In [1]: import numpy as np

In [2]: np.set_printoptions(suppress=True, linewidth=160)

In [3]: arr = np.arange(60).reshape(6, 10) + -3

In [4]: print(arr)
[[-3 -2 -1  0  1  2  3  4  5  6]
 [ 7  8  9 10 11 12 13 14 15 16]
 [17 18 19 20 21 22 23 24 25 26]
 [27 28 29 30 31 32 33 34 35 36]
 [37 38 39 40 41 42 43 44 45 46]
 [47 48 49 50 51 52 53 54 55 56]]

In [5]: U, sigma, Vh = np.linalg.svd(arr)

In [6]: print(sigma.round(1) + 0)
[244.9  12.    0.    0.    0.    0. ]

In [7]: M2 = U[:, :2] @ np.diag(sigma[:2]) @ Vh[:2]

In [8]: print(M2.round(1) + 0)
[[-3. -2. -1.  0.  1.  2.  3.  4.  5.  6.]
 [ 7.  8.  9. 10. 11. 12. 13. 14. 15. 16.]
 [17. 18. 19. 20. 21. 22. 23. 24. 25. 26.]
 [27. 28. 29. 30. 31. 32. 33. 34. 35. 36.]
 [37. 38. 39. 40. 41. 42. 43. 44. 45. 46.]
 [47. 48. 49. 50. 51. 52. 53. 54. 55. 56.]]

In [9]: print(np.linalg.matrix_rank(arr, rtol=0.05))
1

In [10]: print(np.round(np.linalg.norm(arr - M2, 2), 1), round(float(sigma[2]), 1))
0.0 0.0

In [11]: print(round(float(np.abs(arr - M2).max()), 1))
0.0

In [12]: print(np.allclose(arr[:-1].T @ np.linalg.lstsq(arr[:-1].T, arr[-1])[0], arr[-1]))
True

In [13]: print(round(np.trace(np.linalg.pinv(arr) @ arr), 1))
2.0

In [14]: print(arr.mean(axis=0))
[22. 23. 24. 25. 26. 27. 28. 29. 30. 31.]

In [15]: print(np.round(np.linalg.svd(arr, compute_uv=False), 1) + 0)
[244.9  12.    0.    0.    0.    0. ]

In [16]: print(arr.sum(axis=0))
[132 138 144 150 156 162 168 174 180 186]

In [17]: print(arr.sum(axis=1))
[ 15 115 215 315 415 515]

In [18]: vec = np.array([2, -3, 0, 2, 0, 3, 3, 3, -2, 3])

In [19]: h1 = np.maximum(arr @ vec, 0)

In [20]: print(arr * (h1 > 1e-9)[:, None])
[[-3 -2 -1  0  1  2  3  4  5  6]
 [ 7  8  9 10 11 12 13 14 15 16]
 [17 18 19 20 21 22 23 24 25 26]
 [27 28 29 30 31 32 33 34 35 36]
 [37 38 39 40 41 42 43 44 45 46]
 [47 48 49 50 51 52 53 54 55 56]]

In [21]: print(np.maximum(arr @ (3 * vec), 0))
[ 105  435  765 1095 1425 1755]

In [22]: A = np.array([[16, -4, 4, -12, 4, 2, -10],
    ...:     [24, -6, 6, -18, 6, 3, -15],
    ...:     [16, -4, 4, -12, 4, 2, -10],
    ...:     [-8, 2, -2, 6, -2, -1, 5]])

In [23]: print(A)
[[ 16  -4   4 -12   4   2 -10]
 [ 24  -6   6 -18   6   3 -15]
 [ 16  -4   4 -12   4   2 -10]
 [ -8   2  -2   6  -2  -1   5]]

In [24]: th = np.radians(60)

In [25]: Rm = np.eye(7)

In [26]: Rm[3, 3] = Rm[5, 5] = np.cos(th)

In [27]: Rm[3, 5], Rm[5, 3] = -np.sin(th), np.sin(th)

In [28]: print(Rm.round(1))
[[ 1.   0.   0.   0.   0.   0.   0. ]
 [ 0.   1.   0.   0.   0.   0.   0. ]
 [ 0.   0.   1.   0.   0.   0.   0. ]
 [ 0.   0.   0.   0.5  0.  -0.9  0. ]
 [ 0.   0.   0.   0.   1.   0.   0. ]
 [ 0.   0.   0.   0.9  0.   0.5  0. ]
 [ 0.   0.   0.   0.   0.   0.   1. ]]

In [29]: M2 = A @ Rm.T

In [30]: print(np.allclose(np.linalg.norm(A, axis=1), np.linalg.norm(M2, axis=1)))
True

In [31]: print(np.allclose(A @ A.T, M2 @ M2.T))
True

In [32]: print(np.round(np.abs(np.linalg.eigvals(Rm)).max(), 1))
1.0

In [33]: print(np.round((Rm + Rm.T) / 2, 1))
[[1.  0.  0.  0.  0.  0.  0. ]
 [0.  1.  0.  0.  0.  0.  0. ]
 [0.  0.  1.  0.  0.  0.  0. ]
 [0.  0.  0.  0.5 0.  0.  0. ]
 [0.  0.  0.  0.  1.  0.  0. ]
 [0.  0.  0.  0.  0.  0.5 0. ]
 [0.  0.  0.  0.  0.  0.  1. ]]

In [34]: print(np.round(Rm @ Rm, 1))
[[ 1.   0.   0.   0.   0.   0.   0. ]
 [ 0.   1.   0.   0.   0.   0.   0. ]
 [ 0.   0.   1.   0.   0.   0.   0. ]
 [ 0.   0.   0.  -0.5  0.  -0.9  0. ]
 [ 0.   0.   0.   0.   1.   0.   0. ]
 [ 0.   0.   0.   0.9  0.  -0.5  0. ]
 [ 0.   0.   0.   0.   0.   0.   1. ]]

In [35]: print(np.trace(Rm))
6.0

In [36]: print(np.allclose(Rm @ Rm.T, Rm.T @ Rm))
True

In [37]: print(np.round((Rm - Rm.T) / 2, 1))
[[ 0.   0.   0.   0.   0.   0.   0. ]
 [ 0.   0.   0.   0.   0.   0.   0. ]
 [ 0.   0.   0.   0.   0.   0.   0. ]
 [ 0.   0.   0.   0.   0.  -0.9  0. ]
 [ 0.   0.   0.   0.   0.   0.   0. ]
 [ 0.   0.   0.   0.9  0.   0.   0. ]
 [ 0.   0.   0.   0.   0.   0.   0. ]]

In [38]: print([round(float(x), 1) for x in np.linalg.svd(A, compute_uv=False)[:3]])
[49.8, 0.0, 0.0]

In [39]: r0 = np.array([1, 4, -2])

In [40]: print(np.convolve(A[2], r0))
[ 16  60 -44  12 -52  42 -10 -44  20]

In [41]: print(np.array([np.convolve(row, r0, "same") for row in A]))
[[ 60 -44  12 -52  42 -10 -44]
 [ 90 -66  18 -78  63 -15 -66]
 [ 60 -44  12 -52  42 -10 -44]
 [-30  22  -6  26 -21   5  22]]
